$ python -q
>>> import numpy as np
>>> np.set_printoptions(suppress=True, linewidth=100)
>>> arr = np.load("mat.npy")
>>> arr
array([[4., 1., 0., 0., 0., 0.],
       [0., 4., 1., 0., 0., 0.],
       [0., 0., 4., 1., 0., 0.],
       [0., 0., 0., 4., 1., 0.],
       [0., 0., 0., 0., 4., 1.],
       [0., 0., 0., 0., 0., 4.]])
>>> [int(np.linalg.matrix_rank(np.linalg.matrix_power(arr, p))) for p in range(1, 7)]
[6, 6, 6, 6, 6, 6]
>>> np.prod(np.diag(arr)), round(np.linalg.det(arr), 1)
(np.float64(4096.0), np.float64(4096.0))
>>> np.linalg.matrix_rank(arr - arr[0, 0] * np.eye(6))
np.int64(5)
>>> sv = 10 * 0.9 ** np.arange(5)
>>> O, _ = np.linalg.qr(np.array([[-0.5, 1.5, -0.4, -1.6, 0.8],
...     [-1.3, 1.7, -0.8, 0.0, 1.7],
...     [0.5, 0.9, 0.6, 0.7, 1.0],
...     [-0.5, 0.1, -0.7, 0.7, -0.3],
...     [-1.8, 1.6, -1.0, 0.8, -0.6]]))
>>> rng = np.random.default_rng(676)
>>> mat = rng.normal(size=(33, 5)) * sv @ O
>>> mat.round(1) + 0
array([[  8.2,   2.2, -15.5,   7.3,   4.8],
       [ 10. ,   7.2,   5. ,  -9.2, -16.2],
       [  8.8,  -1.6,  -3.7,  -2.1,   5.3],
       [ -6.3,  -5.2,   7.8,  10.8,  13.9],
       [  2. ,   0.9,  -4.5,  -7.8,  14.5],
       [ -3.4,   7.2,   7.1,  -2. ,  14.1],
       [ -7.7,   8.3,   9.4,   9.2,  -1.2],
       [ 13.5,  -1.4,   0. ,  -6.3, -18.5],
       [  0.7,   4.4,   5. ,   0.3,   9.5],
       [ -2.8,   2.9,  -1.5,  10.8,  -1.9],
       [  2.1,  -1.4,   4.6,   9.4,  13.4],
       [ -5.8,   5.1,  -5.1,  -0.8,  -9.3],
       [ 13.7,   3.1,  -9. ,   1.8,   9.1],
       [ -3. ,  -5.8,   4. , -12.9, -11.2],
       [ -3.7, -10.1, -10.9, -12.4,   0. ],
       [ -0.3,  -0.5,  11.5,   2.1, -12.7],
       [  7.1,   4.5,  -1.8,  -6.8,  -5.3],
       [-10.1,   8.2, -10.2,   3.7,  -3.3],
       [ -0.5,  -2.3,   5.7,   6. ,   3.6],
       [ -2.7,   4.1,   7.5,  -4.9,   0.7],
       [-16.6,   4.1,   6.8,  -1.3,  -3.6],
       [ -1.1, -10.8,  -8.4,  -5.4,   2.4],
       [ -0.8,   6.7,  -1.2, -10.9,   8.8],
       [  7.6,  -5.6,   1.4,  -1.6,  19.8],
       [ -1. ,  12.8,   1.6, -12.3,  12. ],
       [  2.4,   0.1,  -9.5,   8.2,  16.7],
       [ -5.9,  -4. ,   1.8,  13.6, -11.5],
       [ -2.9,   8. ,  -7.3,   3.4,  -0.5],
       [ -2.8,   3.2,  -7.4,  -2.5,   7. ],
       [ 12.2, -12.1,   8.9,  13.1,   5.2],
       [ -5.9,  -6.8,   6.8,  -0.8,   1.5],
       [ -9. ,   6.6,  15.5,  -3.6,  -2.3],
       [  4.7,  12.9,  10.8,   1.8,  -2.7]])
>>> x = np.array([4, 5, 5, 5, 2])
>>> target = mat @ x
>>> np.round(np.linalg.solve(mat.T @ mat, mat.T @ target), 1)
array([4., 5., 5., 5., 2.])
>>> target = target + 0.1 * rng.normal(size=33)
>>> target.round(1)
array([  12.6,   22.3,    8.5,   69. ,  -19.8,   75.8,  101.8,  -21.7,   70.4,   46.8,   98.6,
        -45.8,   52.5, -108.2, -181.8,   38.1,   -2.6,  -38.2,   52.2,   23.8,  -25.8, -122.6,
        -12.5,   41. ,   30.4,   37.1,   10.6,    8. ,  -30.8,  108.8,  -24.1,   51.4,  140.9])
>>> b, *_ = np.linalg.lstsq(mat, target)
>>> np.round(np.linalg.norm(target - mat @ b), 1)
np.float64(0.5)
>>> Xc = mat - mat.mean(axis=0)
>>> V = np.linalg.svd(Xc)[2][:1]
>>> A2 = Xc - Xc @ V.T @ V
>>> np.round(A2.std(axis=0), 1)
array([6.9, 6.2, 7.1, 7.3, 2.9])
>>> Xc = (mat - mat.mean(axis=0)) / mat.std(axis=0)
>>> np.round(Xc.std(axis=0), 1)
array([1., 1., 1., 1., 1.])
>>> b = np.linalg.lstsq(np.delete(Xc, 4, axis=1), Xc[:, 4])[0]
>>> np.abs(b).argmax()
np.int64(2)
>>> E = np.loadtxt("w.csv", delimiter=",")
>>> E
array([[ 1.,  0.,  0.,  0.,  0.,  0.,  0.,  0.,  0.,  0.],
       [ 0.,  1.,  0.,  0.,  0.,  0.,  0.,  0.,  0.,  0.],
       [ 1.,  2.,  1.,  0.,  0.,  0.,  0.,  0.,  0.,  0.],
       [ 2.,  1., -3.,  1.,  0.,  0.,  0.,  0.,  0.,  0.],
       [-3.,  0.,  1.,  0.,  1.,  0.,  0.,  0.,  0.,  0.],
       [-3.,  2., -1.,  2., -1.,  1.,  0.,  0.,  0.,  0.],
       [ 2.,  2.,  0.,  2., -3., -3.,  1.,  0.,  0.,  0.],
       [-2.,  3., -3.,  2., -3.,  3.,  0.,  1.,  0.,  0.],
       [-1.,  0., -1.,  0.,  0.,  2.,  3.,  2.,  1.,  0.],
       [-3., -1., -2.,  2., -1.,  1.,  0., -1., -2.,  1.]])
>>> d = np.linalg.norm(mat[:, None] - mat[None], axis=-1)
>>> np.linalg.matrix_rank(d ** 2)
np.int64(7)
>>> d.mean(axis=1).argmax()
np.int64(7)
>>> d[:5, :5].round(1)
array([[ 0. , 34. , 15.6, 30.1, 22. ],
       [34. ,  0. , 25.7, 41.6, 33.7],
       [15.6, 25.7,  0. , 24.8, 13.1],
       [30.1, 41.6, 24.8,  0. , 24.5],
       [22. , 33.7, 13.1, 24.5,  0. ]])
>>> np.unravel_index(d.round(6).argmax(), d.shape)
(np.int64(3), np.int64(7))
